% ipython --no-banner

In [1]: import numpy as np

In [2]: import numpy.linalg as la

In [3]: np.set_printoptions(suppress=True, linewidth=120)

In [4]: rd = lambda a: np.round(a, 3) + 0

In [5]: W2 = 20 * np.array([[-0.4, -0.1, -0.4, -0.2],
   ...:     [1.3, 0.0, 0.2, 0.7],
   ...:     [-1.4, 1.9, -0.3, 0.9]])

In [6]: rng = np.random.default_rng(18833)

In [7]: lab = rng.integers(0, 3, 18)

In [8]: X = W2[lab] + rng.normal(size=(18, 4))

In [9]: rd(X)
Out[9]: 
array([[-26.822,  38.067,  -4.706,  17.016],
       [-29.176,  36.582,  -6.275,  18.61 ],
       [ 25.709,  -0.805,   5.757,  12.991],
       [-27.003,  37.319,  -7.438,  18.918],
       [-27.004,  36.943,  -6.251,  18.261],
       [-25.884,  36.551,  -7.11 ,  16.415],
       [ 26.254,  -2.236,   3.002,  13.642],
       [ 26.885,   0.068,   3.367,  14.216],
       [-27.813,  37.79 ,  -5.918,  18.494],
       [-27.341,  38.611,  -5.493,  17.41 ],
       [-27.537,  38.7  ,  -6.273,  17.995],
       [ 26.698,  -0.68 ,   2.91 ,  13.583],
       [ 25.206,  -0.757,   5.598,  14.36 ],
       [ 25.476,  -1.287,   3.912,  13.028],
       [-26.632,  38.068,  -6.365,  15.311],
       [-28.994,  38.908,  -6.694,  17.996],
       [-28.183,  37.683,  -5.812,  17.611],
       [-26.079,  37.041,  -5.642,  19.732]])

In [10]: blk = np.stack([X, -1 * X, X[::-1]])

In [11]: rd(la.norm(blk, axis=(1, 2)))
Out[11]: array([188.799, 188.799, 188.799])

In [12]: E = np.load("layer4.npy")

In [13]: E
Out[13]: 
array([[1, 0, 1, 0, 0],
       [0, 1, 0, 0, 1],
       [2, 0, 1, 0, 0],
       [0, 0, 0, 0, 0],
       [0, 0, 0, 0, 0]])

In [14]: np.flatnonzero(la.matrix_power((E != 0) + (E.T != 0) + np.eye(5), 5)[3])
Out[14]: array([3])

In [15]: E @ E
Out[15]: 
array([[3, 0, 2, 0, 0],
       [0, 1, 0, 0, 1],
       [4, 0, 3, 0, 0],
       [0, 0, 0, 0, 0],
       [0, 0, 0, 0, 0]])

In [16]: rd(np.sort(la.eigvals(E).real))
Out[16]: array([-0.414,  0.   ,  0.   ,  1.   ,  2.414])

In [17]: ang = np.radians(30)

In [18]: r_ = np.eye(5)

In [19]: r_[2, 2] = r_[1, 1] = np.cos(ang)

In [20]: r_[2, 1], r_[1, 2] = -np.sin(ang), np.sin(ang)

In [21]: rd(r_)
Out[21]: 
array([[ 1.   ,  0.   ,  0.   ,  0.   ,  0.   ],
       [ 0.   ,  0.866,  0.5  ,  0.   ,  0.   ],
       [ 0.   , -0.5  ,  0.866,  0.   ,  0.   ],
       [ 0.   ,  0.   ,  0.   ,  1.   ,  0.   ],
       [ 0.   ,  0.   ,  0.   ,  0.   ,  1.   ]])

In [22]: out = E @ r_.T

In [23]: rd(la.svd(E, compute_uv=False)), rd(la.svd(out, compute_uv=False))
Out[23]: 
(array([2.618, 1.414, 0.382, 0.   , 0.   ]),
 array([2.618, 1.414, 0.382, 0.   , 0.   ]))

In [24]: rd(out)
Out[24]: 
array([[ 1.   ,  0.5  ,  0.866,  0.   ,  0.   ],
       [ 0.   ,  0.866, -0.5  ,  0.   ,  1.   ],
       [ 2.   ,  0.5  ,  0.866,  0.   ,  0.   ],
       [ 0.   ,  0.   ,  0.   ,  0.   ,  0.   ],
       [ 0.   ,  0.   ,  0.   ,  0.   ,  0.   ]])

In [25]: rk = la.matrix_rank(out)

In [26]: rk
Out[26]: np.int64(3)

In [27]: N = la.svd(out)[2][rk:].T

In [28]: np.allclose(out @ N, 0)
Out[28]: True

In [29]: rd(N @ N.T)
Out[29]: 
array([[ 0.   ,  0.   ,  0.   ,  0.   ,  0.   ],
       [ 0.   ,  0.375, -0.217,  0.   , -0.433],
       [ 0.   , -0.217,  0.125,  0.   ,  0.25 ],
       [ 0.   ,  0.   ,  0.   ,  1.   ,  0.   ],
       [ 0.   , -0.433,  0.25 ,  0.   ,  0.5  ]])

In [30]: rd(out @ N)
Out[30]: 
array([[0., 0.],
       [0., 0.],
       [0., 0.],
       [0., 0.],
       [0., 0.]])

In [31]: [int(la.matrix_rank(np.delete(out, i, axis=0))) for i in range(5)]
Out[31]: [2, 2, 2, 3, 3]

In [32]: out = np.array([[1, 3], [-2, -3]])

In [33]: W2 = np.kron(out, E)

In [34]: W2
Out[34]: 
array([[ 1,  0,  1,  0,  0,  3,  0,  3,  0,  0],
       [ 0,  1,  0,  0,  1,  0,  3,  0,  0,  3],
       [ 2,  0,  1,  0,  0,  6,  0,  3,  0,  0],
       [ 0,  0,  0,  0,  0,  0,  0,  0,  0,  0],
       [ 0,  0,  0,  0,  0,  0,  0,  0,  0,  0],
       [-2,  0, -2,  0,  0, -3,  0, -3,  0,  0],
       [ 0, -2,  0,  0, -2,  0, -3,  0,  0, -3],
       [-4,  0, -2,  0,  0, -6,  0, -3,  0,  0],
       [ 0,  0,  0,  0,  0,  0,  0,  0,  0,  0],
       [ 0,  0,  0,  0,  0,  0,  0,  0,  0,  0]])

In [35]: la.matrix_rank(W2)
Out[35]: np.int64(6)

In [36]: left, sv, Vt = la.svd(E, full_matrices=False)

In [37]: rd(np.cumsum(sv ** 2) / np.sum(sv ** 2))
Out[37]: array([0.762, 0.984, 1.   , 1.   , 1.   ])

In [38]: rd(left.T @ left)
Out[38]: 
array([[1., 0., 0., 0., 0.],
       [0., 1., 0., 0., 0.],
       [0., 0., 1., 0., 0.],
       [0., 0., 0., 1., 0.],
       [0., 0., 0., 0., 1.]])

In [39]: rd(np.sqrt((sv ** 2).sum())), rd(la.norm(E))
Out[39]: (np.float64(3.0), np.float64(3.0))

In [40]: rd(sv)
Out[40]: array([2.618, 1.414, 0.382, 0.   , 0.   ])

In [41]: np.abs(left[:, 0]).round(6).argmax()
Out[41]: np.int64(2)

In [42]: rd(np.abs(Vt[0]))
Out[42]: array([0.851, 0.   , 0.526, 0.   , 0.   ])

In [43]: rd(left.T @ E @ Vt.T)
Out[43]: 
array([[2.618, 0.   , 0.   , 0.   , 0.   ],
       [0.   , 1.414, 0.   , 0.   , 0.   ],
       [0.   , 0.   , 0.382, 0.   , 0.   ],
       [0.   , 0.   , 0.   , 0.   , 0.   ],
       [0.   , 0.   , 0.   , 0.   , 0.   ]])

In [44]: M = rng.normal(size=(17, 4))

In [45]: M = 20 * M / la.norm(M, axis=1, keepdims=True)

In [46]: rd(M)
Out[46]: 
array([[ 13.151,  14.105,   0.206,  -5.297],
       [  1.972, -13.635,   8.264, -11.913],
       [ 10.007,  -2.933,   6.653, -15.716],
       [-16.264,   1.549,   3.435,  11.013],
       [  4.987,  17.499,   8.301,  -0.163],
       [ -9.628, -11.532,  12.979,  -2.424],
       [  0.208,  -8.135, -17.708,  -4.495],
       [  3.616, -10.03 ,  -0.499, -16.914],
       [  1.357,  -4.979,  -3.974, -18.91 ],
       [  3.126,  -3.357, -15.604,  11.64 ],
       [  6.324,  15.987,   7.394,  -7.053],
       [ -6.631,  -2.418,   5.658,  17.837],
       [  0.2  ,   2.653, -13.842,  14.189],
       [ 16.95 ,   4.306,  -0.232,  -9.701],
       [  5.697,   8.916,  16.472,  -4.089],
       [  2.765,   7.027,  17.146,  -7.   ],
       [-10.196,  12.098,   1.926,  12.082]])

In [47]: cov = np.cov(M, rowvar=False)

In [48]: cov.shape
Out[48]: (4, 4)

In [49]: rd(M.std(axis=0))
Out[49]: array([ 8.24 ,  9.57 , 10.01 , 11.215])

In [50]: rd(la.eigvalsh(cov)[::-1])
Out[50]: array([174.308, 126.103,  91.429,  17.72 ])

In [51]: np.argwhere(np.triu(np.abs(np.corrcoef(M.T)) > 0.8, 1))
Out[51]: array([], shape=(0, 2), dtype=int64)

In [52]: rd(np.corrcoef(M[:, 1], M[:, 2])[0, 1])
Out[52]: np.float64(0.241)
